$ python -q
>>> import numpy as np
>>> np.set_printoptions(precision=1, suppress=True, linewidth=120)
>>> C = np.array([[0, 1, 0, 2, 2, 2, 2, 3], [0, 2, 2, 0, 3, 1, 1, 2]])
>>> rng = np.random.default_rng(627335)
>>> J = rng.normal(size=(19, 2)) @ C + np.array([3, -2, -2, 2, 2, 4, -4, 2])
>>> J.round(1) + 0
array([[ 3. ,  0.2,  0.1,  2.1,  5.3,  5.2, -2.8,  4.3],
       [ 3. , -0.7,  1.2, -1.9,  2.9,  1.7, -6.3, -0.6],
       [ 3. , -4.6, -5.2,  3.3, -1.6,  3.7, -4.3,  0.7],
       [ 3. , -3.3, -4. ,  3.4,  0.4,  4.4, -3.6,  2.1],
       [ 3. , -2.9, -1.5, -0.8, -0.1,  1.5, -6.5, -1.7],
       [ 3. ,  1. ,  0.1,  3.9,  6.9,  6.9, -1.1,  6.9],
       [ 3. , -5.9, -4.8, -0.2, -4.4,  0.4, -7.6, -4.1],
       [ 3. , -0.3, -2.5,  6.3,  5.6,  8.1,  0.1,  8. ],
       [ 3. ,  0.6,  0.8,  1.6,  5.7,  5. , -3. ,  4.1],
       [ 3. , -0.7, -1.7,  3.9,  4.4,  6.1, -1.9,  5.2],
       [ 3. , -5. , -4.3,  0.6, -2.8,  1.5, -6.5, -2.3],
       [ 3. ,  0.5,  1.2,  0.5,  5.3,  4.1, -3.9,  3. ],
       [ 3. , -2.1, -2.7,  3.3,  2.2,  4.9, -3.1,  3.2],
       [ 3. , -1.3, -1.6,  2.7,  3.3,  4.9, -3.1,  3.4],
       [ 3. , -4.6, -3.7,  0. , -2.5,  1.2, -6.8, -2.6],
       [ 3. , -1.9, -1.5,  1.4,  2.1,  3.6, -4.4,  1.5],
       [ 3. , -0.2, -1.2,  4.1,  5.2,  6.5, -1.5,  5.9],
       [ 3. , -2.5, -2.5,  2.1,  1.3,  3.8, -4.2,  1.6],
       [ 3. ,  0. ,  0.2,  1.6,  4.9,  4.7, -3.3,  3.5]])
>>> left, sv, Vt = np.linalg.svd(J)
>>> sv.round(1) + 0
array([35.6, 23.8, 11. ,  0. ,  0. ,  0. ,  0. ,  0. ])
>>> other = left[:, :3] @ np.diag(sv[:3]) @ Vt[:3]
>>> np.linalg.matrix_rank(other)
np.int64(3)
>>> np.round(np.linalg.norm(J - other, 2), 1), np.round(sv[3], 1)
(np.float64(0.0), np.float64(0.0))
>>> np.round(np.linalg.norm(J - other) / np.linalg.norm(J), 1)
np.float64(0.0)
>>> np.linalg.matrix_rank(J, rtol=0.05)
np.int64(3)
>>> rk = np.linalg.matrix_rank(J)
>>> rk
np.int64(3)
>>> N = np.linalg.svd(J)[2][rk:].T
>>> np.allclose(J @ N, 0)
True
>>> np.linalg.matrix_rank(J.T @ J), np.linalg.matrix_rank(J @ J.T)
(np.int64(3), np.int64(3))
>>> round(float(np.trace(np.linalg.pinv(J) @ J)), 1)
3.0
>>> np.allclose(J[:-1].T @ np.linalg.lstsq(J[:-1].T, J[-1])[0], J[-1])
True
>>> np.abs(np.diag(np.linalg.qr(J)[1])) > 1e-9
array([ True,  True,  True, False, False, False, False, False])
>>> x = np.array([-4, 0, 4, 2, 1, -1, 5, -1])
>>> np.sign((J @ x).round(6))
array([-1., -1., -1., -1., -1., -1., -1., -1., -1., -1., -1., -1., -1., -1., -1., -1., -1., -1., -1.])
>>> x @ J
Traceback (most recent call last):
  File "<python-input-23>", line 1, in <module>
    x @ J
    ~~^~~
ValueError: matmul: Input operand 1 has a mismatch in its core dimension 0, with gufunc signature (n?,k),(k,m?)->(n?,m?) (size 19 is different from 8)
